% ipython --no-banner

In [1]: import numpy as np

In [2]: np.set_printoptions(precision=2, suppress=True, linewidth=200)

In [3]: rd = lambda a: np.round(a, 2) + 0

In [4]: J = np.loadtxt("x.csv", delimiter=",")

In [5]: print(J)
[[ 0.04  0.17  0.07 -0.43  0.27]
 [-3.41  1.42 -3.32  3.7   3.31]
 [ 0.65 -0.28  0.99 -0.45 -0.21]
 [-1.79  1.08 -2.26  2.76  2.47]
 [ 0.96 -0.61  1.77 -1.88 -1.02]
 [ 3.31 -2.05  3.11 -3.68 -3.91]
 [-0.92 -0.33 -1.05  1.37  1.63]
 [ 0.65 -0.27  0.69 -1.24 -1.17]
 [-2.1   0.58 -2.02  1.49  1.81]
 [ 1.98 -1.7   2.   -2.01 -2.17]
 [ 1.16 -0.25  0.56 -0.94 -0.97]
 [-0.75  0.99 -1.47  0.49  1.28]
 [-3.86  2.2  -4.38  3.44  3.08]
 [-2.57  1.17 -2.33  2.78  2.77]
 [ 2.3  -1.43  1.89 -2.32 -1.76]
 [ 1.51 -0.92  1.45 -1.36 -1.39]
 [ 1.37 -1.02  1.85 -2.08 -1.64]]

In [6]: lab = J[:, 3] > np.median(J[:, 3])

In [7]: f = J[lab].mean(axis=0) - J[~lab].mean(axis=0)

In [8]: np.argsort(-np.abs(f).round(6), kind="stable")
Out[8]: array([3, 2, 4, 0, 1])

In [9]: rd(f)
Out[9]: array([-3.46,  1.86, -3.68,  3.72,  3.66])

In [10]: lab.astype(int)
Out[10]: array([1, 1, 0, 1, 0, 0, 1, 0, 1, 0, 0, 1, 1, 1, 0, 0, 0])

In [11]: Xc = (J - J.mean(axis=0)) / J.std(axis=0)

In [12]: print(rd(Xc.std(axis=0)))
[1. 1. 1. 1. 1.]

In [13]: print(np.argwhere(np.abs(Xc) > 2))
[[12  2]]

In [14]: coef = np.linalg.lstsq(np.delete(Xc, 1, axis=1), Xc[:, 1])[0]

In [15]: print(rd(1 - np.var(Xc[:, 1] - np.delete(Xc, 1, axis=1) @ coef)))
0.93

In [16]: rd(coef)
Out[16]: array([-0.29, -0.89, -0.72,  0.5 ])

In [17]: Q, Rm = np.linalg.qr(J)

In [18]: print(Q.shape, Rm.shape)
(17, 5) (5, 5)

In [19]: rd(np.trace(Q @ Q.T))
Out[19]: np.float64(5.0)

In [20]: A2 = np.array([[-4, 0], [2, 1]])

In [21]: C = np.array([[-5, 9, 9], [-9, -5, -8], [1, 3, 9]])

In [22]: feats = np.kron(A2, C)

In [23]: feats
Out[23]: 
array([[ 20, -36, -36,   0,   0,   0],
       [ 36,  20,  32,   0,   0,   0],
       [ -4, -12, -36,   0,   0,   0],
       [-10,  18,  18,  -5,   9,   9],
       [-18, -10, -16,  -9,  -5,  -8],
       [  2,   6,  18,   1,   3,   9]])

In [24]: rng = np.random.default_rng(47)

In [25]: lab = rng.permutation(6)

In [26]: lab
Out[26]: array([5, 0, 2, 4, 1, 3])

In [27]: A2 = feats[lab][:, lab]

In [28]: rd(np.sort(np.abs(np.linalg.eigvals(A2))))
Out[28]: array([ 6.76,  9.13,  9.13, 27.04, 36.54, 36.54])

In [29]: A2
Out[29]: 
array([[  9,   2,  18,   3,   6,   1],
       [  0,  20, -36,   0, -36,   0],
       [  0,  -4, -36,   0, -12,   0],
       [ -8, -18, -16,  -5, -10,  -9],
       [  0,  36,  32,   0,  20,   0],
       [  9, -10,  18,   9,  18,  -5]])
